In [1]: import numpy as np

In [2]: from numpy import linalg as LA

In [3]: np.set_printoptions(precision=2, suppress=True, linewidth=120)

In [4]: rng = np.random.default_rng(6372)

In [5]: ang = np.sort(rng.uniform(-2, 2, 22))

In [6]: E = np.c_[ang, ang ** 2, ang ** 3] @ np.array([[-3, 2, 2], [2, 1, -1], [-2, 0, 2]])

In [7]: print(E)
[[ 23.18  -0.38 -18.2 ]
 [ 12.51  -0.88  -9.35]
 [  9.59  -0.97  -7.02]
 [  8.06  -0.99  -5.82]
 [  7.14  -1.    -5.11]
 [  6.91  -1.    -4.93]
 [  6.71  -1.    -4.78]
 [  5.37  -0.98  -3.76]
 [  4.38  -0.95  -3.03]
 [  3.21  -0.87  -2.18]
 [  0.83  -0.41  -0.55]
 [  0.21  -0.13  -0.14]
 [ -0.13   0.09   0.09]
 [ -0.57   0.47   0.4 ]
 [ -1.73   1.8    1.51]
 [ -2.03   2.13   1.85]
 [ -2.87   2.9    2.85]
 [ -3.34   3.26   3.41]
 [ -4.16   3.83   4.4 ]
 [ -6.68   5.22   7.41]
 [ -8.97   6.22  10.13]
 [ -9.31   6.36  10.53]]

In [8]: basis = E[[16, 20]].astype(float)

In [9]: for _ in range(7):
   ...:     labels = LA.norm(E[:, None] - basis, axis=-1).argmin(axis=1)
   ...:     basis = np.array([E[labels == j].mean(axis=0) for j in range(2)])
   ...: 

In [10]: print(labels)
[0 0 0 0 0 0 0 0 0 0 1 1 1 1 1 1 1 1 1 1 1 1]

In [11]: print(basis)
[[ 8.71 -0.9  -6.42]
 [-3.23  2.64  3.49]]

In [12]: U, sigma, vt = LA.svd(basis, full_matrices=False)

In [13]: print(U.shape, sigma.shape, vt.shape)
(2, 2) (2,) (2, 3)

In [14]: print(np.abs(U[:, 0]).round(6).argmax())
0

In [15]: print(np.round(U.T @ U, 2) + 0)
[[1. 0.]
 [0. 1.]]

In [16]: print(np.allclose(U * sigma @ vt, basis))
True

In [17]: print(sigma)
[11.94  2.2 ]

In [18]: print(np.abs(vt[0]))
[0.78 0.16 0.61]

In [19]: X = np.load("w.npy")

In [20]: print(X)
[[-1.1   1.76 -0.75]
 [-1.12 -2.95 -3.53]
 [-1.43  0.72 -1.64]
 [ 2.71 -0.34 -1.78]]

In [21]: O, V = LA.qr(X[:, :1])[0], LA.qr(X[:, 1:])[0]

In [22]: sigma = LA.svd(O.T @ V, compute_uv=False)

In [23]: print(sigma)
[0.22]

In [24]: proj = X @ LA.solve(X.T @ X, X.T)

In [25]: print(np.trace(proj))
3.0

In [26]: print(np.round(LA.eigvalsh(proj), 2) + 0)
[0. 1. 1. 1.]

In [27]: print(np.diag(proj))
[0.58 0.95 0.47 1.  ]

In [28]: print(LA.matrix_rank(np.eye(4) - proj))
1

In [29]: print(np.allclose(proj @ proj, proj))
True

In [30]: out = np.c_[X[:, :2] @ np.array([[-7, -6], [3, -6]]), np.array([-4, -2, 5, 5])]

In [31]: print(out)
[[ 12.98  -3.96  -4.  ]
 [ -1.01  24.42  -2.  ]
 [ 12.17   4.26   5.  ]
 [-19.99 -14.22   5.  ]]

In [32]: print(np.round(LA.lstsq(X, out[:, 0])[0], 2) + 0)
[-7.  3.  0.]

In [33]: print(LA.matrix_rank(out))
3

In [34]: print(LA.matrix_rank(np.c_[X, out]))
4

In [35]: O, V = LA.qr(out[:, :1])[0], LA.qr(out[:, 1:])[0]

In [36]: sigma = LA.svd(O.T @ V, compute_uv=False)

In [37]: print((sigma > 0.9).sum())
0

In [38]: u = np.array([0, 2])

In [39]: print(np.polyval(u, X[3]))
[2. 2. 2.]

In [40]: print(np.cross(X[3, :3], X[2, :3]))
[1.84 6.99 1.46]

In [41]: print(np.array([np.convolve(row, u, "same") for row in X]))
[[ 0.   -2.2   3.52]
 [ 0.   -2.24 -5.9 ]
 [ 0.   -2.86  1.44]
 [ 0.    5.42 -0.68]]

In [42]: J = np.array([[1.0, 0.2, 0.04, 0.01],
    ...:     [0.2, 1.0, 0.2, 0.04],
    ...:     [0.04, 0.2, 1.0, 0.2],
    ...:     [0.01, 0.04, 0.2, 1.0]])

In [43]: # symmetric, so the eigenvalues are real

In [44]: labels = rng.permutation(4)

In [45]: print(labels)
[3 0 2 1]

In [46]: out = J[labels][:, labels]

In [47]: print(np.diag(out))
[1. 1. 1. 1.]

In [48]: print(np.trace(out))
4.0

In [49]: print(np.allclose(out, J))
False

In [50]: print(out)
[[1.   0.01 0.2  0.04]
 [0.01 1.   0.04 0.2 ]
 [0.2  0.04 1.   0.2 ]
 [0.04 0.2  0.2  1.  ]]

In [51]: evals, V = LA.eigh(J)

In [52]: x0 = np.array([2, 0, 0, 2])

In [53]: print(V * np.maximum(evals, 0) @ V.T)
[[1.   0.2  0.04 0.01]
 [0.2  1.   0.2  0.04]
 [0.04 0.2  1.   0.2 ]
 [0.01 0.04 0.2  1.  ]]

In [54]: print(LA.eigvalsh(J[1:, 1:]))
[0.74 0.96 1.3 ]

In [55]: mat = np.load("case14.npy")

In [56]: print(mat)
[[1.02 1.   3.   2.  ]
 [1.   2.02 2.   0.  ]
 [0.   2.   1.02 1.  ]
 [1.   1.   3.   2.02]]

In [57]: print(np.allclose(mat, mat.T))
False

In [58]: print(np.trace(mat))
6.08

In [59]: assert mat == mat.T
---------------------------------------------------------------------------
ValueError                                Traceback (most recent call last)
Cell In[59], line 1
----> 1 assert mat == mat.T

ValueError: The truth value of an array with more than one element is ambiguous. Use a.any() or a.all()

In [60]: print(LA.matrix_power(mat, 2))
[[ 4.04 11.04 14.12  9.08]
 [ 3.04  9.08  9.08  4.  ]
 [ 3.    7.08  8.04  3.04]
 [ 4.04 11.04 14.12  9.08]]

In [61]: print(mat @ mat)
[[ 4.04 11.04 14.12  9.08]
 [ 3.04  9.08  9.08  4.  ]
 [ 3.    7.08  8.04  3.04]
 [ 4.04 11.04 14.12  9.08]]

In [62]: print(np.round(LA.det(mat), 2))
-0.1

In [63]: evals, V = LA.eig(mat)

In [64]: print(np.sort(LA.eigvals(LA.inv(mat))))
[-1.54  0.19  0.69 50.  ]

In [65]: print(np.round(mat @ V[:, 0] - evals[0] * V[:, 0], 2) + 0)
[0. 0. 0. 0.]

In [66]: print(evals)
[ 5.27 -0.65  0.02  1.44]

In [67]: print(np.round(np.sort(LA.eigvals(mat @ mat)), 2) + 0)
[ 0.    0.42  2.08 27.74]

In [68]: print(round(float(np.prod(evals)), 2))
-0.1

In [69]: out = LA.invert(mat)
---------------------------------------------------------------------------
AttributeError                            Traceback (most recent call last)
Cell In[69], line 1
----> 1 out = LA.invert(mat)

AttributeError: module 'numpy.linalg' has no attribute 'invert'

In [70]: out = LA.inv(mat)

In [71]: print(out)
[[ 80.79  -1.01   0.82 -80.4 ]
 [ 10.74  -0.02   0.62 -10.94]
 [-51.24   1.02  -1.03  51.24]
 [ 30.79  -1.01   0.82 -30.4 ]]

In [72]: print(np.round(LA.inv(out), 2) + 0)
[[1.02 1.   3.   2.  ]
 [1.   2.02 2.   0.  ]
 [0.   2.   1.02 1.  ]
 [1.   1.   3.   2.02]]

In [73]: print(round(float(LA.cond(mat)), 2))
903.68

In [74]: print(round(float(LA.slogdet(mat)[0]), 2))
-1.0

In [75]: print(round(LA.det(mat) * LA.det(out), 2))
1.0

In [76]: x0 = np.array([1, 1, -1, 0])

In [77]: rhs = mat @ x0

In [78]: print(rhs)
[-0.98  1.02  0.98 -1.  ]

In [79]: print(np.round(LA.solve(mat, 5 * rhs), 2) + 0)
[ 5.  5. -5.  0.]

In [80]: print(np.round(LA.solve(mat, rhs), 2) + 0)
[ 1.  1. -1.  0.]

In [81]: cov = mat.T @ mat

In [82]: print(round(np.trace(cov), 2), round(float((mat ** 2).sum()), 2))
45.24 45.24

In [83]: print(LA.matrix_rank(cov))
4

In [84]: print(np.round(LA.eigvalsh(cov)[::-1], 2) + 0)
[40.12  3.82  1.29  0.  ]

In [85]: print(np.diag(cov))
[ 3.04 10.08 23.04  9.08]

In [86]: print(np.round(LA.svd(mat, compute_uv=False) ** 2, 2) + 0)
[40.12  3.82  1.29  0.  ]

In [87]: print(cov)
[[ 3.04  4.04  8.06  4.06]
 [ 4.04 10.08 12.08  6.02]
 [ 8.06 12.08 23.04 13.08]
 [ 4.06  6.02 13.08  9.08]]

In [88]: basis = np.array([[5, 3, -1], [6, -6, -6], [-7, -1, 6]])

In [89]: A = (rng.random((14, 3)) < 0.25) @ basis

In [90]: print(A)
[[-1 -7  0]
 [-7 -1  6]
 [ 5  3 -1]
 [-7 -1  6]
 [ 6 -6 -6]
 [ 0  0  0]
 [-7 -1  6]
 [ 0  0  0]
 [ 0  0  0]
 [ 0  0  0]
 [ 0  0  0]
 [ 0  0  0]
 [ 0  0  0]
 [ 0  0  0]]

In [91]: # row 3 repeats row 1

In [92]: out = np.c_[A[:, :1] @ np.array([[1]]), np.array([0, -1, 2, 0, 0, -1, 1, -2, 0, 2, -1, -2, 3, -1])]

In [93]: print(out)
[[-1  0]
 [-7 -1]
 [ 5  2]
 [-7  0]
 [ 6  0]
 [ 0 -1]
 [-7  1]
 [ 0 -2]
 [ 0  0]
 [ 0  2]
 [ 0 -1]
 [ 0 -2]
 [ 0  3]
 [ 0 -1]]

In [94]: print(np.round(LA.norm(out - A @ LA.lstsq(A, out)[0], axis=0), 2) + 0)
[0.  5.1]

In [95]: print(LA.matrix_rank(out))
2

In [96]: print(LA.norm(LA.qr(A)[0].T @ out, axis=0) ** 2 / ((out ** 2).sum(axis=0) + 1e-12))
[1.   0.13]

In [97]: print(LA.matrix_rank(np.c_[A, out]))
4

In [98]: cen = A - A.mean(axis=0)

In [99]: V = LA.svd(cen)[2][:2]

In [100]: out = cen - cen @ V.T @ V

In [101]: print(out.std(axis=0))
[0.28 0.1  0.35]

In [102]: print(np.round(np.cov(cen @ V.T, rowvar=False), 2) + 0)
[[25.48  0.  ]
 [ 0.    6.72]]

In [103]: cen = A - A.mean(axis=0)

In [104]: U, sigma, vt = LA.svd(cen, full_matrices=False)

In [105]: print(vt[0] * np.sign(vt[0, np.abs(vt[0]).argmax()]))
[ 0.77 -0.07 -0.63]

In [106]: print(np.searchsorted(np.cumsum(sigma ** 2) / (sigma ** 2).sum(), 0.9) + 1)
2

In [107]: print(np.abs(U[:, 0]).argmax())
4

In [108]: print(sigma)
[18.2   9.34  1.74]

In [109]: print(round((sigma ** 2).sum() ** 2 / (sigma ** 4).sum(), 2))
1.51

In [110]: print(LA.matrix_rank(cen))
3

In [111]: print(np.round(cen.mean(axis=0), 2) + 0)
[0. 0. 0.]

In [112]: print(sigma ** 2 / (sigma ** 2).sum())
[0.79 0.21 0.01]
